% ipython --no-banner

In [1]: import numpy as np

In [2]: from numpy import linalg as LA

In [3]: np.set_printoptions(suppress=True, linewidth=160)

In [4]: rnd = lambda a: np.round(a, 2) + 0

In [5]: out = np.array([[4, 3], [5, 4], [3, -3], [-1, 0], [3, -5], [5, 4], [-2, -3], [-3, 4]])

In [6]: W2 = np.array([[1, -2, -2, -1, 0, 2, 3], [3, 1, -3, -3, -1, 3, 3]])

In [7]: W0 = out @ W2

In [8]: W0
Out[8]: 
array([[ 13,  -5, -17, -13,  -3,  17,  21],
       [ 17,  -6, -22, -17,  -4,  22,  27],
       [ -6,  -9,   3,   6,   3,  -3,   0],
       [ -1,   2,   2,   1,   0,  -2,  -3],
       [-12, -11,   9,  12,   5,  -9,  -6],
       [ 17,  -6, -22, -17,  -4,  22,  27],
       [-11,   1,  13,  11,   3, -13, -15],
       [  9,  10,  -6,  -9,  -4,   6,   3]])

In [9]: rk = LA.matrix_rank(W0)

In [10]: rk
Out[10]: np.int64(2)

In [11]: null = LA.svd(W0)[2][rk:].T

In [12]: [int(LA.matrix_rank(W0[:, :j + 1])) for j in range(7)]
Out[12]: [1, 2, 2, 2, 2, 2, 2]

In [13]: [int(LA.matrix_rank(W0[:i])) for i in range(1, len(W0) + 1)]
Out[13]: [1, 2, 2, 2, 2, 2, 2, 2]

In [14]: np.allclose(W0 @ null, 0)
Out[14]: True

In [15]: rnd(W0 @ LA.pinv(W0) @ W0)
Out[15]: 
array([[ 13.,  -5., -17., -13.,  -3.,  17.,  21.],
       [ 17.,  -6., -22., -17.,  -4.,  22.,  27.],
       [ -6.,  -9.,   3.,   6.,   3.,  -3.,   0.],
       [ -1.,   2.,   2.,   1.,   0.,  -2.,  -3.],
       [-12., -11.,   9.,  12.,   5.,  -9.,  -6.],
       [ 17.,  -6., -22., -17.,  -4.,  22.,  27.],
       [-11.,   1.,  13.,  11.,   3., -13., -15.],
       [  9.,  10.,  -6.,  -9.,  -4.,   6.,   3.]])

In [16]: rnd(np.trace(LA.pinv(W0) @ W0))
Out[16]: np.float64(2.0)

In [17]: np.abs(np.diag(LA.qr(W0)[1])) > 1e-9
Out[17]: array([ True,  True, False, False, False, False, False])

In [18]: np.allclose(W0[:-1].T @ LA.lstsq(W0[:-1].T, W0[-1])[0], W0[-1])
Out[18]: True

In [19]: F = np.loadtxt("m.csv", delimiter=",")

In [20]: F
Out[20]: 
array([[ -3.,   1.,   1.,   0.],
       [-14., -10.,   0.,  -7.],
       [ 14.,   8.,  -2.,   7.],
       [ 28.,  12.,  -2.,  11.]])

In [21]: O = F.astype(float).copy()

In [22]: for j in range(4):
    ...:     O[:, j] -= O[:, :j] @ (O[:, :j].T @ O[:, j])
    ...:     O[:, j] /= LA.norm(O[:, j])
    ...: 

In [23]: rnd(O.T @ F)
Out[23]: 
array([[34.42, 16.99, -2.53, 14.64],
       [ 0.  ,  4.49,  0.88,  2.04],
       [ 0.  ,  0.  ,  1.36, -0.59],
       [ 0.  ,  0.  ,  0.  ,  0.34]])

In [24]: rnd(O.T @ O)
Out[24]: 
array([[1., 0., 0., 0.],
       [0., 1., 0., 0.],
       [0., 0., 1., 0.],
       [0., 0., 0., 1.]])

In [25]: f = np.array([1, 1, 2, 0])

In [26]: out = F + np.outer(f, np.eye(4)[1])

In [27]: LA.matrix_rank(LA.inv(out) - LA.inv(F), tol=1e-8)
Out[27]: np.int64(1)

In [28]: out = LA.inv(F)

In [29]: rnd(F @ out)
Out[29]: 
array([[1., 0., 0., 0.],
       [0., 1., 0., 0.],
       [0., 0., 1., 0.],
       [0., 0., 0., 1.]])

In [30]: rnd(LA.det(F) * LA.det(out))
Out[30]: np.float64(1.0)

In [31]: np.allclose(out, F.T)
Out[31]: False

In [32]: rnd(out)
Out[32]: 
array([[-0.33, -0.17, -0.17,  0.  ],
       [-1.17, -0.92,  0.  , -0.58],
       [ 1.17,  0.42, -0.5 ,  0.58],
       [ 2.33,  1.5 ,  0.33,  0.83]])

In [33]: (np.abs(out) > 1e-9).astype(int)
Out[33]: 
array([[1, 1, 1, 0],
       [1, 1, 0, 1],
       [1, 1, 1, 1],
       [1, 1, 1, 1]])

In [34]: arr = np.load("layer16.npy")

In [35]: arr
Out[35]: 
array([[ 1, -1, -1,  1, -1,  1,  1, -1],
       [ 1, -1, -1,  1,  1, -1, -1,  1],
       [ 1, -1,  1, -1, -1,  1, -1,  1],
       [ 1, -1,  1, -1,  1, -1,  1, -1],
       [ 1,  1,  1,  1,  1,  1,  1,  1]])

In [36]: def softmax(z):
    ...:     e = np.exp(z - z.max(axis=-1, keepdims=True))
    ...:     return e / e.sum(axis=-1, keepdims=True)
    ...: 

In [37]: rnd(softmax(arr[0] + -1))
Out[37]: array([0.22, 0.03, 0.03, 0.22, 0.03, 0.22, 0.22, 0.03])

In [38]: rnd(softmax(arr[0]))
Out[38]: array([0.22, 0.03, 0.03, 0.22, 0.03, 0.22, 0.22, 0.03])

In [39]: att = arr @ arr.T / np.sqrt(8)

In [40]: softmax(att).round(6).argmax(axis=1)
Out[40]: array([0, 1, 2, 3, 4])

In [41]: rnd(softmax(att)[0] @ arr)
Out[41]: array([ 1.  , -0.9 , -0.71,  0.81, -0.71,  0.81,  0.81, -0.71])

In [42]: rnd(softmax(att))
Out[42]: 
array([[0.81, 0.05, 0.05, 0.05, 0.05],
       [0.05, 0.81, 0.05, 0.05, 0.05],
       [0.05, 0.05, 0.81, 0.05, 0.05],
       [0.05, 0.05, 0.05, 0.81, 0.05],
       [0.05, 0.05, 0.05, 0.05, 0.81]])

In [43]: f, v = arr[4], arr[1]

In [44]: f @ f
Out[44]: np.int64(8)

In [45]: pr = (f @ v) / (f @ f) * f

In [46]: v - pr
Out[46]: array([ 1., -1., -1.,  1.,  1., -1., -1.,  1.])

In [47]: rnd(LA.norm(f + v) ** 2 + LA.norm(f - v) ** 2)
Out[47]: np.float64(32.0)

In [48]: x = np.array([3, 0, -3, 0, 3, 1, -1, -1])

In [49]: np.einsum("ij,j->i", arr, x)
Out[49]: array([ 4,  8, -2,  2,  2])

In [50]: arr @ (2 * x)
Out[50]: array([ 8, 16, -4,  4,  4])

In [51]: (arr @ x).argmax()
Out[51]: np.int64(1)

In [52]: rnd(LA.norm(arr))
Out[52]: np.float64(6.32)

In [53]: np.abs(arr).max()
Out[53]: np.int64(1)

In [54]: arr - arr[0]
Out[54]: 
array([[ 0,  0,  0,  0,  0,  0,  0,  0],
       [ 0,  0,  0,  0,  2, -2, -2,  2],
       [ 0,  0,  2, -2,  0,  0, -2,  2],
       [ 0,  0,  2, -2,  2, -2,  0,  0],
       [ 0,  2,  2,  0,  2,  0,  0,  2]])

In [55]: arr.sum(axis=1)
Out[55]: array([0, 0, 0, 0, 8])

In [56]: arr.sum(axis=0)
Out[56]: array([ 5, -3,  1,  1,  1,  1,  1,  1])

In [57]: arr.shape
Out[57]: (5, 8)

In [58]: rnd(LA.norm(F[2], 1)), rnd(LA.norm(F[2], np.inf))
Out[58]: (np.float64(31.0), np.float64(14.0))

In [59]: rnd(LA.norm(F) ** 2 / LA.norm(F, 2) ** 2)
Out[59]: np.float64(1.01)

In [60]: A = np.loadtxt("mat.csv", delimiter=",")

In [61]: A
Out[61]: 
array([[-0.3,  1.1,  0.6,  0.6],
       [-0.4,  0.7, -0.1,  0.1],
       [ 0.2, -0.8, -0.7, -1. ],
       [-0.4,  1.4, -0.5, -1.4],
       [ 0.1,  0.4,  0.4,  0.7],
       [ 2.4,  0.1, -0.9, -0.3],
       [-0.1, -2.2,  0.9,  0.3],
       [ 1.9,  0.3,  1.9, -0.9],
       [ 0.7, -0.6, -0.4,  1.1],
       [-1.7, -0.6, -0.7,  0. ]])

In [62]: labels = A[:, 1] > np.median(A[:, 1])

In [63]: f = A[labels].mean(axis=0) - A[~labels].mean(axis=0)

In [64]: rnd(f)
Out[64]: array([-0.12,  1.6 ,  0.82, -0.2 ])

In [65]: ((A - A.mean(axis=0)) @ f > 0).astype(int)
Out[65]: array([1, 1, 0, 1, 1, 0, 0, 1, 0, 0])

In [66]: m1 = np.loadtxt("test8.csv", delimiter=",")

In [67]: m1
Out[67]: 
array([[ 0.2 , -0.6 ,  1.3 ,  0.5 ,  0.3 ,  0.  ,  0.5 ,  1.  , -0.9 ,  0.  , -1.  , -0.2 ],
       [ 0.  , -0.4 ,  0.2 , -0.2 , -0.4 ,  1.  , -2.7 , -0.1 ,  0.9 , -0.5 , -0.1 ,  0.3 ],
       [ 0.61, -1.24, -0.08, -0.18,  0.79,  0.58, -0.42, -2.01, -0.93, -1.14,  1.58,  0.91],
       [ 0.8 , -1.1 ,  0.1 , -0.2 ,  0.9 ,  0.6 , -0.5 , -2.  , -0.9 , -1.1 ,  1.7 ,  0.9 ],
       [-0.1 ,  0.2 , -2.1 ,  2.2 , -1.7 ,  0.9 ,  0.  , -0.8 ,  0.6 ,  0.3 , -1.6 ,  0.5 ],
       [ 0.8 , -1.  ,  1.2 , -2.  , -0.7 ,  0.2 , -1.3 ,  2.3 ,  0.1 , -0.5 ,  0.7 ,  1.5 ],
       [-0.3 , -1.4 , -0.6 ,  2.4 ,  2.1 ,  0.  ,  1.4 ,  0.1 , -0.2 , -1.4 , -0.9 ,  0.2 ],
       [ 2.2 , -0.1 ,  0.9 ,  0.  , -0.7 , -0.1 , -0.6 ,  1.  ,  0.4 ,  1.  ,  0.6 ,  0.  ],
       [ 2.4 ,  0.6 , -0.3 , -1.6 , -0.6 , -0.1 , -1.5 ,  0.1 ,  1.8 , -0.3 , -0.4 , -0.8 ],
       [-0.1 ,  0.3 , -0.4 , -0.3 ,  0.9 ,  0.  ,  1.1 , -1.4 ,  1.3 , -1.  , -0.9 ,  0.2 ],
       [-0.2 , -0.4 ,  1.4 ,  0.5 , -0.9 ,  0.2 ,  0.2 , -0.7 ,  0.1 ,  0.9 , -0.9 ,  0.1 ],
       [-1.4 ,  2.2 , -1.5 ,  0.3 , -1.7 , -1.2 ,  0.3 , -1.4 ,  0.3 ,  1.6 ,  0.  , -0.1 ]])

In [68]: round(np.log10(LA.cond(m1)))
Out[68]: 3

In [69]: LA.cond(m1) > 100
Out[69]: np.True_

In [70]: LA.matrix_rank(m1, rtol=0.1)
Out[70]: np.int64(10)

In [71]: [round(float(x), 2) for x in LA.svd(m1, compute_uv=False)[:3]]
Out[71]: [6.65, 6.03, 4.77]

In [72]: rnd(np.abs(LA.svd(m1)[2][-1]))
Out[72]: array([0.06, 0.19, 0.29, 0.27, 0.46, 0.04, 0.14, 0.05, 0.11, 0.64, 0.31, 0.24])

In [73]: rng = np.random.default_rng(4229)

In [74]: labels = rng.permutation(12)

In [75]: out = m1[:, labels] * rng.choice([-1, 1], 12)

In [76]: out
Out[76]: 
array([[ 0.2 ,  0.  , -1.  ,  0.9 ,  1.3 ,  0.5 ,  0.6 ,  0.  ,  0.3 , -0.5 ,  0.2 ,  1.  ],
       [ 0.  ,  1.  ,  0.1 , -0.9 ,  0.2 , -0.2 ,  0.4 , -0.5 , -0.4 ,  2.7 , -0.3 ,  0.1 ],
       [ 0.61,  0.58,  2.01,  0.93, -0.08, -0.18,  1.24, -1.14,  0.79,  0.42, -0.91, -1.58],
       [ 0.8 ,  0.6 ,  2.  ,  0.9 ,  0.1 , -0.2 ,  1.1 , -1.1 ,  0.9 ,  0.5 , -0.9 , -1.7 ],
       [-0.1 ,  0.9 ,  0.8 , -0.6 , -2.1 ,  2.2 , -0.2 ,  0.3 , -1.7 , -0.  , -0.5 ,  1.6 ],
       [ 0.8 ,  0.2 , -2.3 , -0.1 ,  1.2 , -2.  ,  1.  , -0.5 , -0.7 ,  1.3 , -1.5 , -0.7 ],
       [-0.3 ,  0.  , -0.1 ,  0.2 , -0.6 ,  2.4 ,  1.4 , -1.4 ,  2.1 , -1.4 , -0.2 ,  0.9 ],
       [ 2.2 , -0.1 , -1.  , -0.4 ,  0.9 ,  0.  ,  0.1 ,  1.  , -0.7 ,  0.6 , -0.  , -0.6 ],
       [ 2.4 , -0.1 , -0.1 , -1.8 , -0.3 , -1.6 , -0.6 , -0.3 , -0.6 ,  1.5 ,  0.8 ,  0.4 ],
       [-0.1 ,  0.  ,  1.4 , -1.3 , -0.4 , -0.3 , -0.3 , -1.  ,  0.9 , -1.1 , -0.2 ,  0.9 ],
       [-0.2 ,  0.2 ,  0.7 , -0.1 ,  1.4 ,  0.5 ,  0.4 ,  0.9 , -0.9 , -0.2 , -0.1 ,  0.9 ],
       [-1.4 , -1.2 ,  1.4 , -0.3 , -1.5 ,  0.3 , -2.2 ,  1.6 , -1.7 , -0.3 ,  0.1 , -0.  ]])

In [77]: U, _, VT = LA.svd(m1.T @ out)

In [78]: labels
Out[78]: array([ 0,  5,  7,  8,  2,  3,  1,  9,  4,  6, 11, 10])

In [79]: rnd(LA.lstsq(m1, out)[0])
Out[79]: 
array([[ 1.,  0.,  0.,  0.,  0.,  0.,  0.,  0.,  0.,  0.,  0.,  0.],
       [ 0.,  0.,  0.,  0.,  0.,  0., -1.,  0.,  0.,  0.,  0.,  0.],
       [ 0.,  0.,  0.,  0.,  1.,  0.,  0.,  0.,  0.,  0.,  0.,  0.],
       [ 0.,  0.,  0.,  0.,  0.,  1.,  0.,  0.,  0.,  0.,  0.,  0.],
       [ 0.,  0.,  0.,  0.,  0.,  0.,  0.,  0.,  1.,  0.,  0.,  0.],
       [ 0.,  1.,  0.,  0.,  0.,  0.,  0.,  0.,  0.,  0.,  0.,  0.],
       [ 0.,  0.,  0.,  0.,  0.,  0.,  0.,  0.,  0., -1.,  0.,  0.],
       [ 0.,  0., -1.,  0.,  0.,  0.,  0.,  0.,  0.,  0.,  0.,  0.],
       [ 0.,  0.,  0., -1.,  0.,  0.,  0.,  0.,  0.,  0.,  0.,  0.],
       [ 0.,  0.,  0.,  0.,  0.,  0.,  0.,  1.,  0.,  0.,  0.,  0.],
       [ 0.,  0.,  0.,  0.,  0.,  0.,  0.,  0.,  0.,  0.,  0., -1.],
       [ 0.,  0.,  0.,  0.,  0.,  0.,  0.,  0.,  0.,  0., -1.,  0.]])

In [80]: rnd(softmax(out[2]))
Out[80]: array([0.08, 0.08, 0.32, 0.11, 0.04, 0.04, 0.15, 0.01, 0.09, 0.06, 0.02, 0.01])

In [81]: att = out @ out.T / np.sqrt(12)

In [82]: softmax(att).round(6).argmax(axis=1)
Out[82]: array([ 0,  1,  3,  3,  4,  5,  6,  7,  8,  9, 10, 11])

In [83]: rnd(softmax(att))
Out[83]: 
array([[0.31, 0.04, 0.03, 0.03, 0.03, 0.1 , 0.18, 0.09, 0.03, 0.04, 0.12, 0.01],
       [0.02, 0.46, 0.05, 0.05, 0.04, 0.13, 0.01, 0.04, 0.14, 0.02, 0.03, 0.01],
       [0.01, 0.02, 0.44, 0.45, 0.01, 0.01, 0.02, 0.01, 0.01, 0.02, 0.01, 0.  ],
       [0.01, 0.02, 0.43, 0.47, 0.  , 0.01, 0.02, 0.01, 0.01, 0.02, 0.01, 0.  ],
       [0.  , 0.01, 0.  , 0.  , 0.86, 0.  , 0.02, 0.  , 0.01, 0.01, 0.01, 0.06],
       [0.01, 0.03, 0.01, 0.01, 0.  , 0.88, 0.  , 0.04, 0.03, 0.  , 0.  , 0.  ],
       [0.02, 0.  , 0.01, 0.01, 0.02, 0.  , 0.91, 0.  , 0.  , 0.02, 0.  , 0.  ],
       [0.04, 0.05, 0.02, 0.02, 0.02, 0.19, 0.01, 0.4 , 0.2 , 0.01, 0.04, 0.01],
       [0.  , 0.05, 0.01, 0.01, 0.01, 0.05, 0.  , 0.06, 0.8 , 0.01, 0.01, 0.01],
       [0.03, 0.03, 0.06, 0.06, 0.07, 0.01, 0.15, 0.01, 0.06, 0.42, 0.04, 0.05],
       [0.11, 0.06, 0.04, 0.04, 0.11, 0.04, 0.04, 0.08, 0.04, 0.05, 0.29, 0.09],
       [0.  , 0.  , 0.  , 0.  , 0.05, 0.  , 0.  , 0.  , 0.  , 0.01, 0.01, 0.93]])

In [84]: rnd(LA.norm(m1, axis=0))
Out[84]: array([3.8 , 3.42, 3.64, 4.24, 3.85, 2.01, 3.95, 4.52, 2.98, 3.24, 3.52, 2.24])

In [85]: m1[6] @ m1[0]
Out[85]: np.float64(3.67)

In [86]: rnd(LA.norm(m1, 1)), rnd(LA.norm(m1, np.inf))
Out[86]: (np.float64(12.91), np.float64(12.3))

In [87]: rnd(LA.norm(m1[6] - m1[0]))
Out[87]: np.float64(3.95)

In [88]: rnd(LA.norm(m1, axis=1))
Out[88]: array([2.35, 3.14, 3.55, 3.61, 4.11, 4.19, 4.17, 3.01, 3.94, 2.81, 2.33, 4.26])

In [89]: rnd(LA.norm(m1[6], 1)), rnd(LA.norm(m1[6], np.inf))
Out[89]: (np.float64(11.0), np.float64(2.4))

In [90]: rnd(LA.norm(m1) ** 2 / LA.norm(m1, 2) ** 2)
Out[90]: np.float64(3.37)

In [91]: LA.norm(m1, axis=1).argmax()
Out[91]: np.int64(11)
